>>> import numpy as np
>>> from numpy import linalg as LA
>>> np.set_printoptions(precision=2, suppress=True, linewidth=160)
>>> rnd = lambda a: np.round(a, 2) + 0
>>> X = np.load("test3.npy")
>>> X
array([[1, 0, 0, 2, 0, 0, 2, 0, 5, 0, 0],
       [0, 5, 1, 0, 2, 5, 0, 2, 0, 0, 4],
       [0, 4, 1, 0, 3, 0, 0, 3, 0, 1, 1],
       [1, 0, 0, 0, 0, 0, 4, 0, 0, 0, 0],
       [0, 4, 3, 0, 1, 4, 0, 3, 0, 2, 5],
       [0, 2, 2, 0, 0, 5, 0, 4, 0, 4, 5],
       [4, 0, 0, 2, 0, 0, 4, 0, 3, 0, 0],
       [0, 0, 0, 0, 0, 1, 0, 5, 0, 3, 4],
       [0, 0, 0, 2, 0, 0, 5, 0, 1, 0, 0],
       [0, 0, 5, 0, 4, 1, 0, 4, 0, 5, 0],
       [0, 2, 0, 0, 5, 1, 0, 2, 0, 4, 2]])
>>> W1 = np.array([[-4, 2, 9, -8, -6, -9],
...     [8, 4, 5, -4, -6, 9],
...     [-8, -4, 7, -3, -9, 4],
...     [6, -2, -5, 5, -9, 0],
...     [-5, 2, 8, 7, -1, -1],
...     [-2, 1, 4, 9, 5, -9],
...     [5, 1, -1, 0, 3, 1],
...     [-8, 3, -8, -7, 4, 0],
...     [7, -1, 6, 2, 1, 3],
...     [1, 7, -1, 4, -4, 5],
...     [-6, 8, -5, 1, 8, 4]])
>>> beta = np.array([3, 2, -2, -3, 2, 3])
>>> act = np.maximum(X @ W1 + beta, 0)
>>> rnd((act > 0).mean(axis=0))
array([0.36, 0.91, 0.73, 0.64, 0.45, 0.82])
>>> LA.matrix_rank(act)
np.int64(6)
>>> Z = np.array([[1, 0], [2, 0], [1, 0], [2, 0], [2, 3], [0, 0]])
>>> (act @ Z).round(6).argmax(axis=1)
array([0, 0, 0, 0, 0, 0, 0, 0, 0, 0, 0])
>>> np.flatnonzero(LA.matrix_power((X != 0) + (X.T != 0) + np.eye(11), 11)[10])
array([ 1,  2,  4,  5,  7,  9, 10])
>>> (X != 0).astype(int)
array([[1, 0, 0, 1, 0, 0, 1, 0, 1, 0, 0],
       [0, 1, 1, 0, 1, 1, 0, 1, 0, 0, 1],
       [0, 1, 1, 0, 1, 0, 0, 1, 0, 1, 1],
       [1, 0, 0, 0, 0, 0, 1, 0, 0, 0, 0],
       [0, 1, 1, 0, 1, 1, 0, 1, 0, 1, 1],
       [0, 1, 1, 0, 0, 1, 0, 1, 0, 1, 1],
       [1, 0, 0, 1, 0, 0, 1, 0, 1, 0, 0],
       [0, 0, 0, 0, 0, 1, 0, 1, 0, 1, 1],
       [0, 0, 0, 1, 0, 0, 1, 0, 1, 0, 0],
       [0, 0, 1, 0, 1, 1, 0, 1, 0, 1, 0],
       [0, 1, 0, 0, 1, 1, 0, 1, 0, 1, 1]])
>>> (LA.matrix_power((X != 0) + (X.T != 0) + np.eye(11), 11) > 0).astype(int)
array([[1, 0, 0, 1, 0, 0, 1, 0, 1, 0, 0],
       [0, 1, 1, 0, 1, 1, 0, 1, 0, 1, 1],
       [0, 1, 1, 0, 1, 1, 0, 1, 0, 1, 1],
       [1, 0, 0, 1, 0, 0, 1, 0, 1, 0, 0],
       [0, 1, 1, 0, 1, 1, 0, 1, 0, 1, 1],
       [0, 1, 1, 0, 1, 1, 0, 1, 0, 1, 1],
       [1, 0, 0, 1, 0, 0, 1, 0, 1, 0, 0],
       [0, 1, 1, 0, 1, 1, 0, 1, 0, 1, 1],
       [1, 0, 0, 1, 0, 0, 1, 0, 1, 0, 0],
       [0, 1, 1, 0, 1, 1, 0, 1, 0, 1, 1],
       [0, 1, 1, 0, 1, 1, 0, 1, 0, 1, 1]])
>>> rnd(np.sort(LA.eigvals(X).real))
array([-2.16, -2.16, -1.42, -1.42, -1.  ,  2.3 ,  2.3 ,  3.11,  3.11,  9.84, 17.51])
>>> r0 = np.array([-8, 7, -5, 7, 9, -2, 1, 1, -4, -5, -9])
>>> B = X + np.outer(r0, np.eye(11)[2])
>>> LA.matrix_rank(B - X)
np.int64(1)
>>> rnd(LA.det(B) / LA.det(X)), rnd(1 + LA.solve(X, r0)[2])
(np.float64(4.23), np.float64(4.23))
>>> LA.matrix_rank(LA.inv(B) - LA.inv(X), tol=1e-8)
np.int64(1)
